In [1]: import numpy as np

In [2]: from numpy import linalg as LA

In [3]: np.set_printoptions(precision=2, suppress=True, linewidth=140)

In [4]: def tidy(a):
   ...:     return np.round(a, 2) + 0
   ...: 

In [5]: F = np.load("mat.npy")

In [6]: tidy(F)
Out[6]: 
array([[ 1.  ,  0.  ,  0.  ,  0.  ],
       [ 0.  ,  0.97,  0.  ,  0.26],
       [ 0.  ,  0.  ,  1.  ,  0.  ],
       [ 0.  , -0.26,  0.  ,  0.97]])

In [7]: # keeps lengths

In [8]: O = F.astype(float).copy()

In [9]: for j in range(4):
   ...:     O[:, j] -= O[:, :j] @ (O[:, :j].T @ O[:, j])
   ...:     O[:, j] /= LA.norm(O[:, j])
   ...: 

In [10]: tidy(O.T @ F)
Out[10]: 
array([[1., 0., 0., 0.],
       [0., 1., 0., 0.],
       [0., 0., 1., 0.],
       [0., 0., 0., 1.]])

In [11]: J = np.array([[0.18, 0.31, 0.37, -0.48], [0.2, 0.3, 0.3, -0.4]])

In [12]: J
Out[12]: 
array([[ 0.18,  0.31,  0.37, -0.48],
       [ 0.2 ,  0.3 ,  0.3 , -0.4 ]])

In [13]: LA.matrix_rank(J, rtol=0.1)
Out[13]: np.int64(1)

In [14]: Uu, sig, Vt = LA.svd(J)

In [15]: tidy(sig)
Out[15]: array([0.93, 0.05])

In [16]: other = Uu[:, :1] @ np.diag(sig[:1]) @ Vt[:1]

In [17]: tidy(LA.norm(J - other) / LA.norm(J))
Out[17]: np.float64(0.05)

In [18]: tidy(LA.norm(J - other, 2)), tidy(sig[1])
Out[18]: (np.float64(0.05), np.float64(0.05))

In [19]: LA.matrix_rank(J, rtol=0.05)
Out[19]: np.int64(1)

In [20]: other = J / LA.norm(J, axis=1, keepdims=True)

In [21]: G = other @ other.T

In [22]: tidy(np.degrees(np.arccos(np.clip(G[0, 1], -1, 1))))
Out[22]: np.float64(5.58)

In [23]: np.argwhere(np.triu(np.abs(G) > 0.95, 1))
Out[23]: array([[0, 1]])

In [24]: (np.abs(G) > 0.9).astype(int)
Out[24]: 
array([[1, 1],
       [1, 1]])

In [25]: tidy(G)
Out[25]: 
array([[1., 1.],
       [1., 1.]])

In [26]: (G - 2 * np.eye(2)).round(6).argmax(axis=1)
Out[26]: array([1, 0])

In [27]: tidy(LA.norm(other, axis=1))
Out[27]: array([1., 1.])

In [28]: X = np.load("test17.npy")

In [29]: tidy(X)
Out[29]: 
array([[-0.83, -0.38, -0.41],
       [ 0.5 , -0.2 , -0.84],
       [ 0.24, -0.9 ,  0.36]])

In [30]: x0 = np.array([-3, -1, -1])

In [31]: h1 = np.maximum(X @ x0, 0)

In [32]: tidy(h1)
Out[32]: array([3.28, 0.  , 0.  ])

In [33]: tidy(np.tanh(X @ x0))
Out[33]: array([ 1.  , -0.44, -0.17])

In [34]: blk = np.stack([X, 4 * X, X[::-1]])

In [35]: (blk @ X.T).shape
Out[35]: (3, 3, 3)

In [36]: tidy(blk.sum(axis=0))
Out[36]: 
array([[-3.91, -2.8 , -1.68],
       [ 3.02, -1.2 , -5.04],
       [ 0.36, -4.89,  1.38]])

In [37]: LA.matrix_rank(blk.reshape(3, -1))
Out[37]: np.int64(2)

In [38]: O, R = LA.qr(X)

In [39]: O.shape, R.shape
Out[39]: ((3, 3), (3, 3))

In [40]: np.allclose(R.T @ R, X.T @ X)
Out[40]: True

In [41]: tidy(O)
Out[41]: 
array([[-0.83, -0.38, -0.41],
       [ 0.5 , -0.2 , -0.84],
       [ 0.24, -0.9 ,  0.36]])

In [42]: np.trace(O @ O.T)
Out[42]: np.float64(3.0)

In [43]: tidy(abs(R[0, 0])), tidy(LA.norm(X[:, 0]))
Out[43]: (np.float64(1.0), np.float64(1.0))

In [44]: tidy(R)
Out[44]: 
array([[1., 0., 0.],
       [0., 1., 0.],
       [0., 0., 1.]])

In [45]: tidy((X - X.T) / 2)
Out[45]: 
array([[ 0.  , -0.44, -0.32],
       [ 0.44,  0.  ,  0.03],
       [ 0.32, -0.03,  0.  ]])

In [46]: tidy(np.sort(np.abs(LA.eigvals(X))))
Out[46]: array([1., 1., 1.])

In [47]: tidy((X + X.T) / 2)
Out[47]: 
array([[-0.83,  0.06, -0.09],
       [ 0.06, -0.2 , -0.87],
       [-0.09, -0.87,  0.36]])

In [48]: np.allclose(X, X.T)
Out[48]: False

In [49]: tidy(np.abs(LA.eigvals(X)).max())
Out[49]: np.float64(1.0)

In [50]: x0 = np.array([1, 3, 5])

In [51]: tidy(X * x0)
Out[51]: 
array([[-0.83, -1.14, -2.04],
       [ 0.5 , -0.6 , -4.2 ],
       [ 0.24, -2.71,  1.79]])

In [52]: np.sign((X @ x0).round(6))
Out[52]: array([-1., -1., -1.])

In [53]: tidy(X @ np.ones(3))
Out[53]: array([-1.62, -0.54, -0.31])

In [54]: tidy(X @ x0)
Out[54]: array([-4.01, -4.3 , -0.68])

In [55]: other = np.array([[2, 0, 0], [2, -2, -2], [0, -1, 1]])

In [56]: Z = np.array([[-3]])

In [57]: feats = np.block([[other, np.array([[-2], [1], [0]])], [np.zeros((1, 3)), Z]])

In [58]: feats
Out[58]: 
array([[ 2.,  0.,  0., -2.],
       [ 2., -2., -2.,  1.],
       [ 0., -1.,  1.,  0.],
       [ 0.,  0.,  0., -3.]])

In [59]: evals, evecs = LA.eig(feats)

In [60]: tidy(evals)
Out[60]: array([ 1.56, -2.56,  2.  , -3.  ])

In [61]: np.prod(evals)
Out[61]: np.float64(24.0)

In [62]: tidy(np.sort(LA.eigvals(LA.inv(feats))))
Out[62]: array([-0.39, -0.33,  0.5 ,  0.64])

In [63]: tidy(np.sort(LA.eigvals(feats.T)))
Out[63]: array([-3.  , -2.56,  1.56,  2.  ])

In [64]: rng = np.random.default_rng(670432)

In [65]: z = rng.permutation(4)

In [66]: other = feats[:, z] * rng.choice([-1, 1], 4)

In [67]: other
Out[67]: 
array([[ 0.,  0.,  2.,  2.],
       [-2., -2., -1.,  2.],
       [-1.,  1., -0.,  0.],
       [ 0.,  0.,  3.,  0.]])

In [68]: Uu, _, Vt = LA.svd(feats.T @ other)

In [69]: tidy(LA.lstsq(feats, other)[0])
Out[69]: 
array([[ 0.,  0.,  0.,  1.],
       [ 1.,  0.,  0.,  0.],
       [ 0.,  1.,  0.,  0.],
       [ 0.,  0., -1.,  0.]])

In [70]: tidy(Uu @ Vt)
Out[70]: 
array([[ 0.,  0.,  0.,  1.],
       [ 1.,  0.,  0.,  0.],
       [ 0.,  1.,  0.,  0.],
       [ 0.,  0., -1.,  0.]])

In [71]: other = feats / LA.norm(feats, axis=1, keepdims=True)

In [72]: G = other @ other.T

In [73]: tidy(G[1])
Out[73]: array([ 0.2 ,  1.  ,  0.  , -0.28])

In [74]: np.argwhere(np.triu(np.abs(G) > 0.95, 1))
Out[74]: array([], shape=(0, 2), dtype=int64)

In [75]: (np.abs(G) > 0.9).astype(int)
Out[75]: 
array([[1, 0, 0, 0],
       [0, 1, 0, 0],
       [0, 0, 1, 0],
       [0, 0, 0, 1]])

In [76]: tidy(LA.norm(other, axis=1))
Out[76]: array([1., 1., 1., 1.])

In [77]: tidy(LA.matrix_power(feats, 2))
Out[77]: 
array([[ 4.,  0.,  0.,  2.],
       [ 0.,  6.,  2., -9.],
       [-2.,  1.,  3., -1.],
       [ 0.,  0.,  0.,  9.]])

In [78]: tidy(np.sort(np.abs(LA.eigvals(feats))))
Out[78]: array([1.56, 2.  , 2.56, 3.  ])

In [79]: feats @ feats
Out[79]: 
array([[ 4.,  0.,  0.,  2.],
       [ 0.,  6.,  2., -9.],
       [-2.,  1.,  3., -1.],
       [ 0.,  0.,  0.,  9.]])

In [80]: tidy(np.abs(LA.eigvals(feats)).max())
Out[80]: np.float64(3.0)

In [81]: np.allclose(feats, feats.T)
Out[81]: False

In [82]: np.trace(feats)
Out[82]: np.float64(-2.0)
